% python3 -q
>>> import numpy as np
>>> np.set_printoptions(suppress=True, linewidth=120)
>>> def rd(a):
...     return np.round(a, 2) + 0
... 
>>> J = np.loadtxt("mat.csv", delimiter=",")
>>> J
array([[0., 0., 0., 1., 2., 2.],
       [0., 4., 2., 1., 2., 4.],
       [0., 2., 2., 0., 3., 3.],
       [1., 1., 0., 4., 1., 1.],
       [2., 2., 3., 1., 0., 2.],
       [2., 4., 3., 1., 2., 4.]])
>>> # symmetric, so the eigenvalues are real
>>> T = np.stack([J, -3 * J, J[::-1]])
>>> rd(np.linalg.norm(T, axis=(1, 2)))
array([12.96, 38.88, 12.96])
>>> np.linalg.matrix_rank(T.reshape(3, -1))
np.int64(2)
>>> T.shape
(3, 6, 6)
>>> vals, vecs = np.linalg.eigh(J)
>>> x = np.array([3, 0, 3, 2, 3, 2])
>>> (np.sign(vecs[:, -1].round(6)) == np.sign(vecs[0, -1].round(6))).astype(int)
array([1, 1, 1, 1, 1, 1])
>>> x @ J @ x
np.float64(256.0)
>>> M2 = np.array([[7, 6, 2], [3, 5, 5], [4, 1, 3], [8, 1, 3], [2, 9, 6], [1, 8, 0]])
>>> J @ M2
array([[14., 35., 15.],
       [36., 73., 41.],
       [23., 63., 34.],
       [45., 32., 25.],
       [42., 42., 26.],
       [54., 86., 48.]])
>>> np.einsum("ik,kj->ij", J, M2)
array([[14., 35., 15.],
       [36., 73., 41.],
       [23., 63., 34.],
       [45., 32., 25.],
       [42., 42., 26.],
       [54., 86., 48.]])
>>> np.linalg.matrix_rank(np.vstack([J, M2.T]))
np.int64(6)
>>> np.einsum("ik,kj->ji", J, M2)
array([[14., 36., 23., 45., 42., 54.],
       [35., 73., 63., 32., 42., 86.],
       [15., 41., 34., 25., 26., 48.]])
>>> np.vstack([J, M2.T]).shape
(9, 6)
>>> mat = np.loadtxt("layer18.csv", delimiter=",")
>>> mat
array([[ 2.59, -3.27, -1.72,  5.95,  2.08, -2.2 , -3.21,  3.55, -6.14,  1.36],
       [ 3.39,  0.85, -2.19,  7.36,  0.29, -1.77, -2.65,  3.51, -3.19,  1.73],
       [ 1.57,  3.64, -0.26,  0.9 ,  1.41, -3.98, -4.78, -2.99, -5.01,  6.47],
       [ 0.91,  4.26,  0.07, -0.08,  1.04, -1.94, -4.01, -5.4 , -6.12,  8.91],
       [-0.14,  2.75, -1.7 ,  0.81,  1.59, -2.16, -5.13, -5.15, -6.35,  8.6 ],
       [ 3.37, -0.69, -4.2 ,  7.74, -0.88, -0.73, -3.11,  4.25, -3.58,  1.69],
       [ 0.68,  3.24,  1.49,  1.5 ,  0.8 , -3.26, -3.55, -3.39, -5.11,  5.05],
       [ 0.54,  1.84, -0.97,  1.43,  2.19, -4.96, -3.69, -4.73, -4.59,  6.13],
       [-1.05,  3.47, -1.52,  1.46,  1.11, -3.4 , -3.91, -4.56, -6.42,  7.08],
       [ 0.54,  2.64, -0.07, -0.01,  2.5 , -2.72, -5.03, -3.11, -6.86,  7.1 ],
       [-0.45,  3.24, -2.09, -0.68,  1.62, -2.39, -4.99, -2.98, -5.22,  4.95],
       [ 1.51, -0.83, -2.9 ,  5.56,  0.03, -1.8 , -4.19,  3.4 , -6.33,  2.84],
       [ 1.24,  2.48,  0.31,  1.52,  0.69, -1.1 , -4.38, -3.36, -6.36,  5.1 ],
       [ 2.43, -0.64, -3.04,  7.09,  0.77, -1.23, -3.45,  5.74, -6.11,  3.51],
       [ 2.56,  1.05, -2.86,  7.31, -0.03, -3.24, -2.63,  4.07, -5.43,  2.44],
       [ 1.36,  2.24,  0.  , -0.63,  1.65, -5.14, -3.36, -2.4 , -5.02,  6.18],
       [-0.21,  2.45,  1.74,  0.72,  1.15, -3.72, -3.8 , -4.58, -4.89,  6.01],
       [-1.63,  3.45, -0.62,  0.44,  1.94, -2.84, -3.74, -4.02, -5.31,  7.13],
       [ 2.97, -1.05, -3.03,  7.5 ,  0.85, -3.21, -2.57,  3.56, -3.49,  1.01],
       [ 0.58,  3.56, -2.03,  0.25,  0.94, -1.56, -4.66, -5.76, -5.71,  6.38],
       [ 0.03,  3.57, -0.39,  1.56,  2.2 , -2.23, -5.88, -2.79, -5.37,  7.53],
       [ 4.04, -0.07, -0.43,  8.2 ,  0.99, -2.69, -3.56,  5.78, -5.02,  3.24],
       [ 2.51, -1.26, -4.09,  8.01, -0.77, -3.91, -5.45,  3.66, -3.35,  1.84],
       [ 0.93,  2.07, -1.13,  0.35,  1.04, -3.49, -4.57, -4.53, -6.46,  6.55]])
>>> x = np.array([8, -7, -6, 1, 9, 9, 8, -3, 0, 5])
>>> y = mat @ x
>>> rd(np.linalg.lstsq(mat, y)[0])
array([ 8., -7., -6.,  1.,  9.,  9.,  8., -3.,  0.,  5.])
>>> rng = np.random.default_rng(486285)
>>> y = y + 0.05 * rng.normal(size=24)
>>> rd(y)
array([ 29.29,   5.31, -30.53,  -2.41,   2.97,  21.01, -39.85, -10.93, -24.91, -11.05, -27.66,  -4.59, -10.91,  17.91,
       -12.94, -25.65, -38.34, -23.35,   9.36,  -1.5 , -22.17,  -1.43, -25.95, -12.13])
>>> beta, *_ = np.linalg.lstsq(mat, y)
>>> rd(np.linalg.norm(y - mat @ beta))
np.float64(0.21)
>>> [round(float(np.linalg.norm(np.linalg.solve(mat.T @ mat + lam * np.eye(10), mat.T @ y))), 2) for lam in (0, 1, 10, 100)]
[20.27, 18.48, 10.93, 3.07]
>>> labels = mat[:, 7] > np.median(mat[:, 7])
>>> u = mat[labels].mean(axis=0) - mat[~labels].mean(axis=0)
>>> rd(u)
array([ 1.86, -2.73, -1.85,  4.64, -0.63,  0.38,  0.52,  6.74,  0.91, -3.52])
>>> ((mat - mat.mean(axis=0)) @ u > 0).astype(int)
array([1, 1, 0, 0, 0, 1, 0, 0, 0, 0, 0, 1, 0, 1, 1, 0, 0, 0, 1, 0, 0, 1, 1, 0])
>>> cen = mat - mat.mean(axis=0)
>>> vecs = np.linalg.svd(cen)[2][:2]
>>> M2 = cen - cen @ vecs.T @ vecs
>>> np.linalg.norm(M2, axis=1).round(6).argmax()
np.int64(0)
>>> rd(np.cov(cen @ vecs.T, rowvar=False))
array([[39.38,  0.  ],
       [ 0.  ,  1.86]])
>>> gram = np.cov(mat, rowvar=False)
>>> gram.shape
(10, 10)
>>> rd(np.median(mat, axis=0))
array([ 1.08,  2.35, -1.32,  1.48,  1.04, -2.7 , -3.86, -2.99, -5.34,  5.56])
>>> np.argwhere(np.triu(np.abs(np.corrcoef(mat.T)) > 0.8, 1))
array([[0, 3],
       [0, 7],
       [1, 3],
       [1, 7],
       [1, 9],
       [3, 7],
       [3, 9],
       [7, 9]])
>>> rd(np.corrcoef(mat[:, 2], mat[:, 1])[0, 1])
np.float64(0.61)
>>> rd(np.linalg.eigvalsh(gram)[::-1])
array([39.38,  1.86,  1.58,  1.29,  0.93,  0.6 ,  0.53,  0.45,  0.33,  0.17])
>>> np.argsort(-mat.std(axis=0).round(6), kind="stable")
array([7, 3, 9, 1, 2, 0, 5, 8, 6, 4])
>>> data = np.loadtxt("arr.csv", delimiter=",")
>>> rd(data)
array([[-1.16,  0.33, -2.38, -1.83, -1.18,  3.62],
       [ 0.78, -0.39, -3.04, -1.57,  3.23, -1.45],
       [ 1.16,  1.44, -0.01, -3.13, -2.63, -2.2 ],
       [ 1.55,  4.02,  1.13, -0.08,  1.78,  1.42],
       [ 3.1 , -2.55,  1.72, -1.66,  0.53,  1.69],
       [ 3.1 ,  0.22, -2.42,  2.58, -1.68,  0.15]])
>>> ang = np.radians(15)
>>> Rm = np.eye(6)
>>> Rm[4, 4] = Rm[5, 5] = np.cos(ang)
>>> Rm[4, 5], Rm[5, 4] = -np.sin(ang), np.sin(ang)
>>> rd(Rm)
array([[ 1.  ,  0.  ,  0.  ,  0.  ,  0.  ,  0.  ],
       [ 0.  ,  1.  ,  0.  ,  0.  ,  0.  ,  0.  ],
       [ 0.  ,  0.  ,  1.  ,  0.  ,  0.  ,  0.  ],
       [ 0.  ,  0.  ,  0.  ,  1.  ,  0.  ,  0.  ],
       [ 0.  ,  0.  ,  0.  ,  0.  ,  0.97, -0.26],
       [ 0.  ,  0.  ,  0.  ,  0.  ,  0.26,  0.97]])
>>> M2 = data @ Rm.T
>>> rd(np.linalg.svd(data, compute_uv=False)), rd(np.linalg.svd(M2, compute_uv=False))
(array([5., 5., 5., 5., 5., 5.]), array([5., 5., 5., 5., 5., 5.]))
>>> np.allclose(np.linalg.norm(data, axis=1), np.linalg.norm(M2, axis=1))
True
>>> rd(M2)
array([[-1.16,  0.33, -2.38, -1.83, -2.08,  3.19],
       [ 0.78, -0.39, -3.04, -1.57,  3.49, -0.57],
       [ 1.16,  1.44, -0.01, -3.13, -1.97, -2.81],
       [ 1.55,  4.02,  1.13, -0.08,  1.35,  1.83],
       [ 3.1 , -2.55,  1.72, -1.66,  0.07,  1.77],
       [ 3.1 ,  0.22, -2.42,  2.58, -1.66, -0.29]])
